% python3 -q
>>> import numpy as np
>>> np.set_printoptions(precision=1, suppress=True, linewidth=140, legacy="1.25")
>>> X = np.array([[0, -4, 3, 1, -6, -2, -6],
...     [4, 0, -2, 4, -2, -5, -3],
...     [-3, 2, 0, -4, -3, 0, 1],
...     [-1, -4, 4, 0, 4, -4, 0],
...     [6, 2, 3, -4, 0, -2, 1],
...     [2, 5, 0, 4, 2, 0, -1],
...     [6, 3, -1, 0, -1, 1, 0]])
>>> gram = X.T @ X
>>> np.diag(gram)
array([102,  74,  39,  65,  70,  50,  48])
>>> (X @ X.T).shape
(7, 7)
>>> np.round(np.linalg.eigvalsh(gram)[::-1], 1) + 0
array([133.3, 133.3,  74.2,  74.2,  16.6,  16.6,   0. ])
>>> X.inv()
Traceback (most recent call last):
  File "<python-input-7>", line 1, in <module>
    X.inv()
    ^^^^^
AttributeError: 'numpy.ndarray' object has no attribute 'inv'
>>> np.trace(X)
0
>>> np.allclose(X @ X.T, X.T @ X)
True
>>> round(float(np.abs(np.linalg.eigvals(X)).max()), 1)
11.5
>>> r = np.linalg.matrix_rank(X)
>>> r
6
>>> N = np.linalg.svd(X)[2][r:].T
>>> [int(np.linalg.matrix_rank(np.delete(X, i, axis=0))) for i in range(7)]
[6, 6, 6, 6, 6, 6, 6]
>>> np.round(N @ N.T, 1) + 0
array([[ 0. ,  0. ,  0. ,  0. ,  0. ,  0. ,  0. ],
       [ 0. ,  0. ,  0. ,  0. ,  0. ,  0. ,  0. ],
       [ 0. ,  0. ,  0.1,  0.2, -0.1,  0. ,  0.2],
       [ 0. ,  0. ,  0.2,  0.2, -0.2,  0. ,  0.3],
       [ 0. ,  0. , -0.1, -0.2,  0.2,  0. , -0.3],
       [ 0. ,  0. ,  0. ,  0. ,  0. ,  0. ,  0. ],
       [ 0. ,  0. ,  0.2,  0.3, -0.3,  0. ,  0.5]])
>>> np.allclose(X @ N, 0)
True
>>> np.argsort(-np.linalg.norm(X, axis=0).round(6), kind="stable")[:3]
array([0, 1, 4])
>>> np.linalg.matrix_rank(X, rtol=0.1)
6
>>> m1 = np.array([[-2, -3, 0, 0], [0, -3, 0, 0], [0, 0, -2, -3], [0, 0, 0, -3]])
>>> rng = np.random.default_rng(14)
>>> idx = rng.permutation(4)
>>> out = m1[:, idx] * rng.choice([-1, 1], 4)
>>> out
array([[ 2,  0,  0,  3],
       [ 0,  0,  0,  3],
       [ 0,  3, -2,  0],
       [ 0,  3,  0,  0]])
>>> U, _, vt = np.linalg.svd(m1.T @ out)
>>> np.round(U @ vt, 1) + 0
array([[-1.,  0.,  0.,  0.],
       [ 0.,  0.,  0., -1.],
       [ 0.,  0.,  1.,  0.],
       [ 0., -1.,  0.,  0.]])
>>> np.round(np.linalg.lstsq(m1, out)[0], 1) + 0
array([[-1.,  0.,  0.,  0.],
       [ 0.,  0.,  0., -1.],
       [ 0.,  0.,  1.,  0.],
       [ 0., -1.,  0.,  0.]])
>>> def softmax(z):
...     e = np.exp(z - z.max(axis=-1, keepdims=True))
...     return e / e.sum(axis=-1, keepdims=True)
... 
>>> softmax(out).sum(axis=1)
array([1., 1., 1., 1.])
>>> np.round(softmax(out[3] + 5), 1) + 0
array([0. , 0.9, 0. , 0. ])
>>> np.round(softmax(10 * out[3]), 1) + 0
array([0., 1., 0., 0.])
>>> att = out @ out.T / np.sqrt(4)
>>> np.round(softmax(att), 1) + 0
array([[0.9, 0.1, 0. , 0. ],
       [0.5, 0.5, 0. , 0. ],
       [0. , 0. , 0.9, 0.1],
       [0. , 0. , 0.5, 0.5]])
>>> T = np.stack([m1, 2 * m1, m1[::-1]])
>>> T.shape
(3, 4, 4)
>>> np.einsum("bij,cij->bc", T, T)
array([[ 44,  88,   0],
       [ 88, 176,   0],
       [  0,   0,  44]])
>>> np.linalg.det(T)
array([ 36., 576.,  36.])
>>> np.linalg.matrix_rank(T.reshape(3, -1))
2
>>> E = np.loadtxt("block3.csv", delimiter=",")
>>> E
array([[ 1.2, -1.6,  1.3, -0.7],
       [-1.2,  0.9,  0.3, -1.3],
       [-1.1, -1.4,  1.5, -1. ],
       [-1.3,  0.5,  0.2, -2.5],
       [-1.1,  0.2, -0.8,  1.6],
       [ 1.1, -0.6,  0.3,  1.7],
       [-1.2, -0.2,  1. , -0.9],
       [ 0. ,  0.6, -0.2, -1.4],
       [ 0.9,  0.5, -0.3,  0.4],
       [-0.8, -0.6, -0.8, -0.5],
       [ 1.1, -0.2, -0.5,  0.1],
       [ 0.1, -0.7,  1.8, -0.4],
       [ 1. ,  0.1,  0.5,  1.4],
       [ 1.3,  0.3, -0.3,  0.1],
       [-2.6, -0.1, -0.7,  0.2],
       [ 1.2,  0.9, -0.7, -0.2],
       [ 1.8, -0.5, -0.6,  0.4],
       [-1.2,  1.7,  1.4, -0.5],
       [ 0.9, -0.5, -0.4, -1.3],
       [ 0.1,  0.7, -0.3,  1. ],
       [-3. , -2. , 10. ,  0. ],
       [ 0.3, -0.8,  0.2,  2.1],
       [ 0.3, -1.1, -1.4,  0.3],
       [-0.7,  0.3,  1.1,  1.5],
       [-0.3, -0.2, -0.2, -1. ],
       [-0.3, -0.6,  0. ,  1.2],
       [ 1.5, -0.7, -0.6, -0.7],
       [-0.9, -0.7, -0.6, -0.5],
       [ 0.9, -0.1,  0.6, -0.9],
       [ 0.2,  2. ,  1.8,  0.3],
       [ 1.5,  0.7,  0.6,  1.6],
       [ 0. ,  0.5,  1.7,  2.1],
       [-1.5, -0.2,  0.5,  0.5],
       [-0.7, -0.1,  1.2, -0.1],
       [-0.2,  0.4, -1. ,  1.7],
       [ 0.2, -0.8, -0.7,  0.1]])
>>> out = np.c_[E[:, :3] @ np.array([[8, 6, 6], [0, 2, 7], [1, 9, 9]]), np.array([1, 0, 2, 0, 1, 1, 2, 0, 0, 3, 0, 1, 3, 1, 3, 2, 1, 0, 2, 3, 3, 3, 2, 0, 3, 1, 3, 1, 2, 2, 2, 1, 1, 0, 0, 3])]
>>> out
array([[ 10.9,  15.7,   7.7,   1. ],
       [ -9.3,  -2.7,   1.8,   0. ],
       [ -7.3,   4.1,  -2.9,   2. ],
       [-10.2,  -5. ,  -2.5,   0. ],
       [ -9.6, -13.4, -12.4,   1. ],
       [  9.1,   8.1,   5.1,   1. ],
       [ -8.6,   1.4,   0.4,   2. ],
       [ -0.2,  -0.6,   2.4,   0. ],
       [  6.9,   3.7,   6.2,   0. ],
       [ -7.2, -13.2, -16.2,   3. ],
       [  8.3,   1.7,   0.7,   0. ],
       [  2.6,  15.4,  11.9,   1. ],
       [  8.5,  10.7,  11.2,   3. ],
       [ 10.1,   5.7,   7.2,   1. ],
       [-21.5, -22.1, -22.6,   3. ],
       [  8.9,   2.7,   7.2,   2. ],
       [ 13.8,   4.4,   1.9,   1. ],
       [ -8.2,   8.8,  17.3,   0. ],
       [  6.8,   0.8,  -1.7,   2. ],
       [  0.5,  -0.7,   2.8,   3. ],
       [-14. ,  68. ,  58. ,   3. ],
       [  2.6,   2. ,  -2. ,   3. ],
       [  1. , -13. , -18.5,   2. ],
       [ -4.5,   6.3,   7.8,   0. ],
       [ -2.6,  -4. ,  -5. ,   3. ],
       [ -2.4,  -3. ,  -6. ,   1. ],
       [ 11.4,   2.2,  -1.3,   3. ],
       [ -7.8, -12.2, -15.7,   1. ],
       [  7.8,  10.6,  10.1,   2. ],
       [  3.4,  21.4,  31.4,   2. ],
       [ 12.6,  15.8,  19.3,   2. ],
       [  1.7,  16.3,  18.8,   1. ],
       [-11.5,  -4.9,  -5.9,   1. ],
       [ -4.4,   6.4,   5.9,   0. ],
       [ -2.6,  -9.4,  -7.4,   0. ],
       [  0.9,  -6.7, -10.7,   3. ]])
>>> np.linalg.matrix_rank(np.c_[E, out])
5
>>> np.linalg.norm(np.linalg.qr(E)[0].T @ out, axis=0) ** 2 / ((out ** 2).sum(axis=0) + 1e-12)
array([1. , 1. , 1. , 0.1])
>>> np.linalg.matrix_rank(out)
4
